% ipython --no-banner

In [1]: import numpy as np

In [2]: np.set_printoptions(suppress=True, linewidth=120)

In [3]: rd = lambda a: np.round(a, 1) + 0

In [4]: data = np.load("a.npy")

In [5]: rd(data)
Out[5]: 
array([[ 0. ,  2.6,  6. ],
       [ 0. , -0.8, -2. ],
       [ 0. ,  0. ,  0.1],
       [ 0.2,  1.2,  3.3],
       [ 0.1, -0.3, -0.2]])

In [6]: np.abs(np.diag(np.linalg.qr(data)[1])) > 1e-9
Out[6]: array([ True,  True, False])

In [7]: np.unique(data.round(6), axis=0).shape
Out[7]: (5, 3)

In [8]: rd(np.trace(np.linalg.pinv(data) @ data))
Out[8]: np.float64(2.0)

In [9]: U, s, Vt = np.linalg.svd(data)

In [10]: rd(s)
Out[10]: array([7.8, 0.3, 0. ])

In [11]: B = U[:, :2] @ np.diag(s[:2]) @ Vt[:2]

In [12]: rd(np.abs(data - B).max())
Out[12]: np.float64(0.0)

In [13]: rd(B)
Out[13]: 
array([[ 0. ,  2.6,  6. ],
       [ 0. , -0.8, -1.9],
       [ 0. ,  0. ,  0.1],
       [ 0.2,  1.2,  3.3],
       [ 0.1, -0.3, -0.2]])

In [14]: rd(np.linalg.norm(data - B, 2)), rd(s[2])
Out[14]: (np.float64(0.0), np.float64(0.0))

In [15]: rank = np.linalg.matrix_rank(B)

In [16]: rank
Out[16]: np.int64(2)

In [17]: N = np.linalg.svd(B)[2][rank:].T

In [18]: np.linalg.matrix_rank(B.T @ B), np.linalg.matrix_rank(B @ B.T)
Out[18]: (np.int64(2), np.int64(2))

In [19]: [int(np.linalg.matrix_rank(np.delete(B, i, axis=0))) for i in range(5)]
Out[19]: [2, 2, 2, 2, 2]

In [20]: N.shape
Out[20]: (3, 1)

In [21]: [int(np.linalg.matrix_rank(B[:, :j + 1])) for j in range(3)]
Out[21]: [1, 2, 2]

In [22]: B = data / np.sqrt((data ** 2).mean(axis=1, keepdims=True))

In [23]: np.linalg.matrix_rank(data - data.mean(axis=1, keepdims=True))
Out[23]: np.int64(2)

In [24]: r0 = np.array([3, 2, 1, 3, 3]) + 0.5

In [25]: J = np.eye(5) - 2 * np.outer(r0, r0) / (r0 @ r0)

In [26]: rd(J)
Out[26]: 
array([[ 0.5, -0.4, -0.2, -0.5, -0.5],
       [-0.4,  0.7, -0.2, -0.4, -0.4],
       [-0.2, -0.2,  0.9, -0.2, -0.2],
       [-0.5, -0.4, -0.2,  0.5, -0.5],
       [-0.5, -0.4, -0.2, -0.5,  0.5]])

In [27]: B = J / np.sqrt((J ** 2).mean(axis=1, keepdims=True))

In [28]: rd(np.linalg.norm(B, axis=1))
Out[28]: array([2.2, 2.2, 2.2, 2.2, 2.2])

In [29]: rd(B[2])
Out[29]: array([-0.5, -0.4,  2. , -0.5, -0.5])

In [30]: np.linalg.matrix_rank(J - J.mean(axis=1, keepdims=True))
Out[30]: np.int64(4)

In [31]: ev, evecs = np.linalg.eigh(J)

In [32]: rd(ev.sum()), np.trace(J)
Out[32]: (np.float64(3.0), np.float64(3.0))

In [33]: rd(np.linalg.svd(J, compute_uv=False))
Out[33]: array([1., 1., 1., 1., 1.])

In [34]: rd(ev)
Out[34]: array([-1.,  1.,  1.,  1.,  1.])

In [35]: rd(np.linalg.eigvalsh(J + 4 * np.eye(5)))
Out[35]: array([3., 5., 5., 5., 5.])

In [36]: rd(evecs @ np.diag(ev) @ evecs.T)
Out[36]: 
array([[ 0.5, -0.4, -0.2, -0.5, -0.5],
       [-0.4,  0.7, -0.2, -0.4, -0.4],
       [-0.2, -0.2,  0.9, -0.2, -0.2],
       [-0.5, -0.4, -0.2,  0.5, -0.5],
       [-0.5, -0.4, -0.2, -0.5,  0.5]])

In [37]: np.unique(ev.round(6) + 0, return_counts=True)[1]
Out[37]: array([1, 4])

In [38]: rd(evecs.T @ evecs)
Out[38]: 
array([[1., 0., 0., 0., 0.],
       [0., 1., 0., 0., 0.],
       [0., 0., 1., 0., 0.],
       [0., 0., 0., 1., 0.],
       [0., 0., 0., 0., 1.]])
